% ipython --no-banner

In [1]: import numpy as np

In [2]: np.set_printoptions(precision=2, suppress=True, linewidth=100)

In [3]: F = np.load("w.npy")

In [4]: F
Out[4]: 
array([[ 4,  5,  6,  7],
       [ 8,  9, 10, 11],
       [12, 13, 14, 15]])

In [5]: # looks like rank 2

In [6]: U, sig, VT = np.linalg.svd(F)

In [7]: sig.round(2) + 0
Out[7]: array([34.99,  1.25,  0.  ])

In [8]: np.argmax(sig[:-1] / (sig[1:] + 1e-6)) + 1
Out[8]: np.int64(2)

In [9]: A2 = U[:, :2] @ np.diag(sig[:2]) @ VT[:2]

In [10]: A2
Out[10]: 
array([[ 4.,  5.,  6.,  7.],
       [ 8.,  9., 10., 11.],
       [12., 13., 14., 15.]])

In [11]: np.round(np.abs(F - A2).max(), 2)
Out[11]: np.float64(0.0)

In [12]: np.round(np.linalg.norm(F - A2, 2), 2), np.round(sig[2], 2)
Out[12]: (np.float64(0.0), np.float64(0.0))

In [13]: def softmax(z):
    ...:     e = np.exp(z - z.max(axis=-1, keepdims=True))
    ...:     return e / e.sum(axis=-1, keepdims=True)
    ...: 

In [14]: softmax(A2).sum(axis=1)
Out[14]: array([1., 1., 1.])

In [15]: np.round(softmax(10 * A2[1]), 2) + 0
Out[15]: array([0., 0., 0., 1.])

In [16]: att = A2 @ A2.T / np.sqrt(4)

In [17]: softmax(att).round(6).argmax(axis=1)
Out[17]: array([2, 2, 2])

In [18]: softmax(att)[1] @ A2
Out[18]: array([12., 13., 14., 15.])

In [19]: np.round(softmax(att + np.triu(np.full(att.shape, -np.inf), 1)), 2) + 0
Out[19]: 
array([[1., 0., 0.],
       [0., 1., 0.],
       [0., 0., 1.]])

In [20]: np.round(np.trace(np.linalg.pinv(F) @ F), 2)
Out[20]: np.float64(2.0)

In [21]: np.linalg.lstsq(F[:-1].T, F[-1])[2]
Out[21]: np.int32(2)

In [22]: np.allclose(F[:-1].T @ np.linalg.lstsq(F[:-1].T, F[-1])[0], F[-1])
Out[22]: True

In [23]: F @ np.linalg.pinv(F) @ F
Out[23]: 
array([[ 4.,  5.,  6.,  7.],
       [ 8.,  9., 10., 11.],
       [12., 13., 14., 15.]])

In [24]: M = np.load("test17.npy")

In [25]: M
Out[25]: 
array([[-2.,  4.,  0.],
       [ 4.,  3.,  4.],
       [ 0.,  4.,  4.]])

In [26]: # symmetric

In [27]: x = np.array([1, 1, 2])

In [28]: a = np.maximum(M @ x, 0)

In [29]: np.maximum(M @ (3 * x), 0)
Out[29]: array([ 6., 45., 36.])

In [30]: np.flatnonzero(a > 1e-9)
Out[30]: array([0, 1, 2])

In [31]: M.T @ a
Out[31]: array([ 56., 101., 108.])

In [32]: a
Out[32]: array([ 2., 15., 12.])

In [33]: np.tanh(M @ x)
Out[33]: array([0.96, 1.  , 1.  ])

In [34]: evals, vecs = np.linalg.eigh(M)

In [35]: x = np.array([2, 0, 1])

In [36]: (np.sign(vecs[:, -1].round(6)) == np.sign(vecs[0, -1].round(6))).astype(int)
Out[36]: array([1, 1, 1])

In [37]: x @ M @ x
Out[37]: np.float64(-4.0)

In [38]: x @ M @ x / (x @ x), round(evals[0], 2), np.round(evals[-1], 2)
Out[38]: (np.float64(-0.8), np.float64(-4.72), np.float64(8.29))

In [39]: vecs * np.abs(evals) @ vecs.T
Out[39]: 
array([[ 4.05, -0.11,  1.89],
       [-0.11,  5.8 ,  2.72],
       [ 1.89,  2.72,  4.59]])

In [40]: np.abs(M).sum(axis=1).max(), round(float(np.abs(evals).max()), 2)
Out[40]: (np.float64(11.0), 8.29)
